% ipython --no-banner

In [1]: import numpy as np

In [2]: np.set_printoptions(suppress=True, linewidth=100)

In [3]: def rd(a):
   ...:     return np.round(a, 2) + 0
   ...: 

In [4]: F = np.load("out4.npy")

In [5]: F
Out[5]: 
array([[0, 0, 1, 0],
       [1, 0, 0, 0],
       [0, 0, 0, 1],
       [0, 1, 0, 0]])

In [6]: # a transition matrix

In [7]: x = np.array([4, 1, 0, 1])

In [8]: F @ np.eye(4)[1]
Out[8]: array([0., 0., 0., 1.])

In [9]: (F @ x).argmax()
Out[9]: np.int64(1)

In [10]: np.einsum("ij,j->i", F, x)
Out[10]: array([0, 4, 1, 1])

In [11]: np.linalg.norm(F @ x) <= np.linalg.norm(F, 2) * np.linalg.norm(x) + 1e-9
Out[11]: np.True_

In [12]: J = np.loadtxt("mat.csv", delimiter=",")

In [13]: J
Out[13]: 
array([[-1.,  2.,  1., -2.],
       [-3.,  5.,  2., -4.],
       [-1.,  6.,  4., -2.],
       [ 1.,  7.,  4., -1.],
       [ 0.,  6.,  4.,  0.],
       [ 0.,  9.,  1., -3.],
       [ 3., 12.,  0., -4.],
       [ 1., 14.,  0., -2.],
       [ 3., 15.,  1., -2.],
       [ 3., 18.,  2.,  1.],
       [ 6., 18.,  4., -1.],
       [ 5., 15.,  5., -2.],
       [ 4., 13.,  5., -3.],
       [ 7., 10.,  8., -1.],
       [ 8., 13., 11., -2.],
       [ 8., 10., 11., -4.],
       [ 5., 11., 11., -2.],
       [ 2., 12.,  9., -4.],
       [ 1., 15., 11., -4.],
       [ 1., 14., 12., -3.],
       [ 2., 12., 13., -2.],
       [ 1., 14., 16.,  0.],
       [ 1., 14., 15., -2.],
       [ 0., 14., 13., -4.],
       [-2., 12., 11., -7.]])

In [14]: Z = J[[12, 13]].astype(float)

In [15]: for _ in range(3):
    ...:     lab = np.linalg.norm(J[:, None] - Z, axis=-1).argmin(axis=1)
    ...:     Z = np.array([J[lab == j].mean(axis=0) for j in range(2)])
    ...: 

In [16]: print(lab)
[0 0 0 0 0 0 0 0 0 0 0 0 0 1 1 1 1 1 1 1 1 1 1 1 1]

In [17]: print(rd(Z))
[[ 1.62 10.77  2.54 -1.92]
 [ 2.83 12.58 11.75 -2.92]]

In [18]: feats = np.load("dump.npy")

In [19]: print(feats)
[[ 11  20  30]
 [ 26  11 -12]
 [  5   4   2]
 [-12  -4   8]
 [-22 -26 -28]]

In [20]: # null space of dimension 1

In [21]: print(np.linalg.lstsq(feats[:-1].T, feats[-1])[2])
2

In [22]: rd(np.trace(np.linalg.pinv(feats) @ feats))
Out[22]: np.float64(2.0)

In [23]: m1 = np.load("run14.npy")

In [24]: m1
Out[24]: 
array([[ 5,  5,  5,  5,  5,  5],
       [ 5, 10, 10, 10, 10, 10],
       [ 5, 10, 15, 15, 15, 15],
       [ 5, 10, 15, 20, 20, 20],
       [ 5, 10, 15, 20, 25, 25],
       [ 5, 10, 15, 20, 25, 30]])

In [25]: # symmetric

In [26]: Q, evecs = np.linalg.qr(m1[:, :3])[0], np.linalg.qr(m1[:, 3:])[0]

In [27]: sigma = np.linalg.svd(Q.T @ evecs, compute_uv=False)

In [28]: (sigma > 0.9).sum()
Out[28]: np.int64(1)

In [29]: rd(np.degrees(np.arccos(sigma.clip(0, 1))))
Out[29]: array([ 5.47, 73.14, 90.  ])

In [30]: rd(np.linalg.norm(Q @ Q.T - evecs @ evecs.T, 2))
Out[30]: np.float64(1.0)

In [31]: rng = np.random.default_rng(493121)

In [32]: lab = rng.permutation(6)

In [33]: out = m1[:, lab] * rng.choice([-1, 1], 6)

In [34]: out
Out[34]: 
array([[  5,   5,  -5,  -5,  -5,   5],
       [ 10,  10, -10, -10,  -5,  10],
       [ 10,  15, -15, -15,  -5,  15],
       [ 10,  20, -15, -20,  -5,  20],
       [ 10,  25, -15, -20,  -5,  25],
       [ 10,  25, -15, -20,  -5,  30]])

In [35]: Uu, _, Vh = np.linalg.svd(m1.T @ out)

In [36]: lab
Out[36]: array([1, 4, 2, 3, 0, 5])

In [37]: rd(Uu @ Vh)
Out[37]: 
array([[ 0.,  0.,  0.,  0., -1.,  0.],
       [ 1.,  0.,  0.,  0.,  0.,  0.],
       [ 0.,  0., -1.,  0.,  0.,  0.],
       [ 0.,  0.,  0., -1.,  0.,  0.],
       [ 0.,  1.,  0.,  0.,  0.,  0.],
       [ 0.,  0.,  0.,  0.,  0.,  1.]])

In [38]: x = np.array([1, 2, 2, 2, 2, 2])

In [39]: h = np.maximum(m1 @ x, 0)

In [40]: np.maximum(m1 @ x, 0) - np.maximum(-m1 @ x, 0)
Out[40]: array([ 55, 105, 145, 175, 195, 205])

In [41]: m1 * (h > 1e-9)[:, None]
Out[41]: 
array([[ 5,  5,  5,  5,  5,  5],
       [ 5, 10, 10, 10, 10, 10],
       [ 5, 10, 15, 15, 15, 15],
       [ 5, 10, 15, 20, 20, 20],
       [ 5, 10, 15, 20, 25, 25],
       [ 5, 10, 15, 20, 25, 30]])

In [42]: np.flatnonzero(h > 1e-9)
Out[42]: array([0, 1, 2, 3, 4, 5])

In [43]: h
Out[43]: array([ 55, 105, 145, 175, 195, 205])

In [44]: out = m1 + rng.integers(-2, 3, (6, 1)) @ rng.integers(-2, 3, (1, 6))

In [45]: out
Out[45]: 
array([[ 9,  3,  9,  7,  1,  1],
       [ 9,  8, 14, 12,  6,  6],
       [ 7,  9, 17, 16, 13, 13],
       [ 5, 10, 15, 20, 20, 20],
       [ 5, 10, 15, 20, 25, 25],
       [ 3, 11, 13, 19, 27, 32]])

In [46]: print(np.abs(out - m1).sum(axis=1))
[20 20 10  0  0 10]

In [47]: np.linalg.matrix_rank(out - m1, tol=1e-8)
Out[47]: np.int64(1)

In [48]: f, v = out[4], out[5]

In [49]: print(f @ v)
2175

In [50]: f @ f
Out[50]: np.int64(2000)

In [51]: pr = (f @ v) / (f @ f) * f

In [52]: rd((v - pr) @ f)
Out[52]: np.float64(0.0)

In [53]: rd(v - pr)
Out[53]: array([-2.44,  0.12, -3.31, -2.75, -0.19,  4.81])

In [54]: rd(np.linalg.norm(f + v) ** 2 + np.linalg.norm(f - v) ** 2)
Out[54]: np.float64(8826.0)

In [55]: print(rd(pr))
[ 5.44 10.88 16.31 21.75 27.19 27.19]

In [56]: np.outer(f, v)
Out[56]: 
array([[ 15,  55,  65,  95, 135, 160],
       [ 30, 110, 130, 190, 270, 320],
       [ 45, 165, 195, 285, 405, 480],
       [ 60, 220, 260, 380, 540, 640],
       [ 75, 275, 325, 475, 675, 800],
       [ 75, 275, 325, 475, 675, 800]])

In [57]: print(np.linalg.matrix_rank(np.outer(f, v)))
1
